$ python -q
>>> import numpy as np
>>> import numpy.linalg as la
>>> np.set_printoptions(precision=2, suppress=True, linewidth=160)
>>> tidy = lambda a: np.round(a, 2) + 0
>>> K = np.array([[-2, 0, 0, 0], [0, 0, 0, 0], [0, 0, 0, -1], [0, 0, 0, 0]])
>>> U, sig, vt = la.svd(K)
>>> np.argmax(sig[:-1] / (sig[1:] + 1e-6)) + 1
np.int64(2)
>>> sig
array([ 2.,  1., -0.,  0.])
>>> M2 = U[:, :2] @ np.diag(sig[:2]) @ vt[:2]
>>> la.matrix_rank(K, rtol=0.05)
np.int64(2)
>>> la.matrix_rank(M2)
np.int64(2)
>>> tidy(la.norm(K - M2) / la.norm(K))
np.float64(0.0)
>>> M2
array([[-2.,  0.,  0.,  0.],
       [ 0.,  0.,  0.,  0.],
       [ 0.,  0.,  0., -1.],
       [ 0.,  0.,  0.,  0.]])
>>> blk = np.stack([K, -2 * K, K[::-1]])
>>> tidy(la.det(blk))
array([0., 0., 0.])
>>> (blk @ K.T).shape
(3, 4, 4)
>>> tidy(la.norm(blk, axis=(1, 2)))
array([2.24, 4.47, 2.24])
>>> np.einsum("bij,cij->bc", blk, blk)
array([[  5, -10,   0],
       [-10,  20,   0],
       [  0,   0,   5]])
>>> la.matrix_rank(blk.reshape(3, -1))
np.int64(2)
>>> U, sig, vt = la.svd(K)
>>> vecs = vt[:(sig > 1e-8).sum()]
>>> rng = np.random.default_rng(272316)
>>> x = K[1] + -2 * K[3] + rng.integers(2) * np.eye(4)[0]
>>> x
array([0., 0., 0., 0.])
>>> np.diag(vecs.T @ vecs)
array([1., 0., 0., 1.])
>>> vecs.T @ vecs
array([[1., 0., 0., 0.],
       [0., 0., 0., 0.],
       [0., 0., 0., 0.],
       [0., 0., 0., 1.]])
>>> la.matrix_rank(np.vstack([K, x]))
np.int64(2)
>>> tidy(la.norm(x - vecs.T @ vecs @ x))
np.float64(0.0)
>>> np.allclose(vecs.T @ vecs @ x, x)
True
>>> X = np.load("data.npy")
>>> X
array([[ 1, -1,  1, -1],
       [ 1,  0,  0,  0],
       [ 1,  1,  1,  1]])
>>> # columns 1 and 3 are equal
>>> blk = np.stack([X, -3 * X, X[::-1]])
>>> tidy(la.norm(blk, axis=(1, 2)))
array([3., 9., 3.])
>>> blk.shape
(3, 3, 4)
>>> (blk @ X.T).shape
(3, 3, 3)
>>> M2 = X / np.sqrt((X ** 2).mean(axis=1, keepdims=True))
>>> la.matrix_rank(M2) == la.matrix_rank(X)
np.True_
>>> M2[1]
array([2., 0., 0., 0.])
>>> X - X.mean(axis=1, keepdims=True)
array([[ 1.  , -1.  ,  1.  , -1.  ],
       [ 0.75, -0.25, -0.25, -0.25],
       [ 0.  ,  0.  ,  0.  ,  0.  ]])
>>> x = np.array([3, 1, -1, 3])
>>> h1 = np.maximum(X @ x, 0)
>>> h1
array([0, 3, 6])
>>> np.flatnonzero(h1 > 1e-9)
array([1, 2])
>>> X.T @ h1
array([9, 6, 6, 6])
>>> np.maximum(X @ x, 0) - np.maximum(-X @ x, 0)
array([-2,  3,  6])
>>> np.maximum(X @ (3 * x), 0)
array([ 0,  9, 18])
>>> X @ X
Traceback (most recent call last):
  File "<python-input-47>", line 1, in <module>
    X @ X
    ~~^~~
ValueError: matmul: Input operand 1 has a mismatch in its core dimension 0, with gufunc signature (n?,k),(k,m?)->(n?,m?) (size 3 is different from 4)
>>> gram = X.T @ X
>>> np.allclose(gram, gram.T)
True
>>> la.matrix_rank(gram)
np.int64(3)
>>> tidy(la.eigvalsh(gram)[::-1])
array([4.56, 4.  , 0.44, 0.  ])
>>> np.trace(gram), (X ** 2).sum()
(np.int64(9), np.int64(9))
>>> gram
array([[3, 0, 2, 0],
       [0, 2, 0, 2],
       [2, 0, 2, 0],
       [0, 2, 0, 2]])
>>> vals, vecs = la.eigh(gram)
>>> x = np.array([3, -4, -7, 2])
>>> x @ gram @ x
np.int64(49)
>>> tidy(vecs * np.abs(vals) @ vecs.T)
array([[3., 0., 2., 0.],
       [0., 2., 0., 2.],
       [2., 0., 2., 0.],
       [0., 2., 0., 2.]])
>>> (np.sign(vecs[:, -1].round(6)) == np.sign(vecs[0, -1].round(6))).astype(int)
array([1, 0, 1, 0])
>>> tidy(vecs * np.maximum(vals, 0) @ vecs.T)
array([[3., 0., 2., 0.],
       [0., 2., 0., 2.],
       [2., 0., 2., 0.],
       [0., 2., 0., 2.]])
>>> data = np.load("layer10.npy")
>>> data
array([[ 0, 13, 17],
       [ 0, 11, 19],
       [ 0, 13, 10],
       [11,  0,  0],
       [11,  0,  0],
       [ 8,  0,  0],
       [ 8,  0, 10],
       [ 0, 13, 17],
       [ 0,  3,  0],
       [ 5,  0,  0],
       [ 8,  0,  5],
       [ 0, 13, 10],
       [ 0,  5,  4],
       [ 0, 11, 12],
       [ 0, 11, 19],
       [ 2,  1,  1],
       [ 0, 17, 20]])
>>> # rows 3 and 4 are equal
>>> def softmax(z):
...     e = np.exp(z - z.max(axis=-1, keepdims=True))
...     return e / e.sum(axis=-1, keepdims=True)
... 
>>> tidy(softmax(data[2]))
array([0.  , 0.95, 0.05])
>>> tidy(softmax(10 * data[2]))
array([0., 1., 0.])
>>> scores = data @ data.T / np.sqrt(3)
>>> softmax(scores).round(6).argmax(axis=1)
array([16, 16, 16,  3,  3,  3, 16, 16, 16,  3,  6, 16, 16, 16, 16, 16, 16])
>>> tidy(softmax(scores)[2] @ data)
array([ 0., 17., 20.])
